$ python -q
>>> import numpy as np
>>> np.set_printoptions(precision=3, suppress=True, linewidth=100, legacy="1.25")
>>> tidy = lambda a: np.round(a, 3) + 0
>>> mat = np.load("x.npy")
>>> mat
array([[0, 0, 1, 0],
       [0, 1, 0, 0],
       [0, 0, 0, 1],
       [1, 0, 0, 0]])
>>> mat.sum(axis=1)
array([1, 1, 1, 1])
>>> mat @ np.ones(4)
array([1., 1., 1., 1.])
>>> p = np.eye(4)[1]
>>> for _ in range(3):
...     p = p @ mat
...     print(p.round(3))
... 
[0. 1. 0. 0.]
[0. 1. 0. 0.]
[0. 1. 0. 0.]
>>> mat @ mat.T
array([[1, 0, 0, 0],
       [0, 1, 0, 0],
       [0, 0, 1, 0],
       [0, 0, 0, 1]])
>>> tidy(np.linalg.norm(mat, axis=0))
array([1., 1., 1., 1.])
>>> (mat != 0).astype(int)
array([[0, 0, 1, 0],
       [0, 1, 0, 0],
       [0, 0, 0, 1],
       [1, 0, 0, 0]])
>>> (np.linalg.matrix_power((mat != 0) + (mat.T != 0) + np.eye(4), 4) > 0).astype(int)
array([[1, 0, 1, 1],
       [0, 1, 0, 0],
       [1, 0, 1, 1],
       [1, 0, 1, 1]])
>>> hat = np.triu(np.array([[2, 2, 2, 2], [-1, -1, 1, -3], [-2, -1, 1, -1], [-1, 1, 1, 0]]), 1) + np.eye(4)
>>> out = hat @ mat @ np.linalg.inv(hat)
>>> hat @ mat - mat @ hat
array([[ 2.,  2.,  0.,  3.],
       [-3.,  0., -1.,  4.],
       [-1.,  0.,  0.,  0.],
       [ 0., -2., -2., -2.]])
>>> tidy(np.poly(out))
array([ 1., -1.,  0., -1.,  1.])
>>> np.trace(out), np.trace(mat)
(1.0, 1)
>>> out
array([[ 2., -2., -1., -9.],
       [-3.,  7., -1., 27.],
       [-1.,  2.,  0.,  9.],
       [ 1., -2.,  0., -8.]])
>>> rng = np.random.default_rng(208)
>>> m1 = (rng.random((4, 4)) < 0.3) + np.eye(4)
>>> m1 /= m1.sum(axis=1, keepdims=True)
>>> tidy(m1)
array([[0.5  , 0.   , 0.5  , 0.   ],
       [0.   , 1.   , 0.   , 0.   ],
       [0.333, 0.333, 0.333, 0.   ],
       [0.333, 0.333, 0.   , 0.333]])
>>> tidy(np.linalg.matrix_power(m1, 100))
array([[0., 1., 0., 0.],
       [0., 1., 0., 0.],
       [0., 1., 0., 0.],
       [0., 1., 0., 0.]])
>>> m1.sum(axis=1)
array([1., 1., 1., 1.])
>>> tidy(np.sort(np.abs(np.linalg.eigvals(m1)))[::-1])
array([1.   , 0.833, 0.333, 0.   ])
>>> p = np.eye(4)[2]
>>> for _ in range(6):
...     p = p @ m1
...     print(p.round(3))
... 
[0.333 0.333 0.333 0.   ]
[0.278 0.444 0.278 0.   ]
[0.231 0.537 0.231 0.   ]
[0.193 0.614 0.193 0.   ]
[0.161 0.678 0.161 0.   ]
[0.134 0.732 0.134 0.   ]
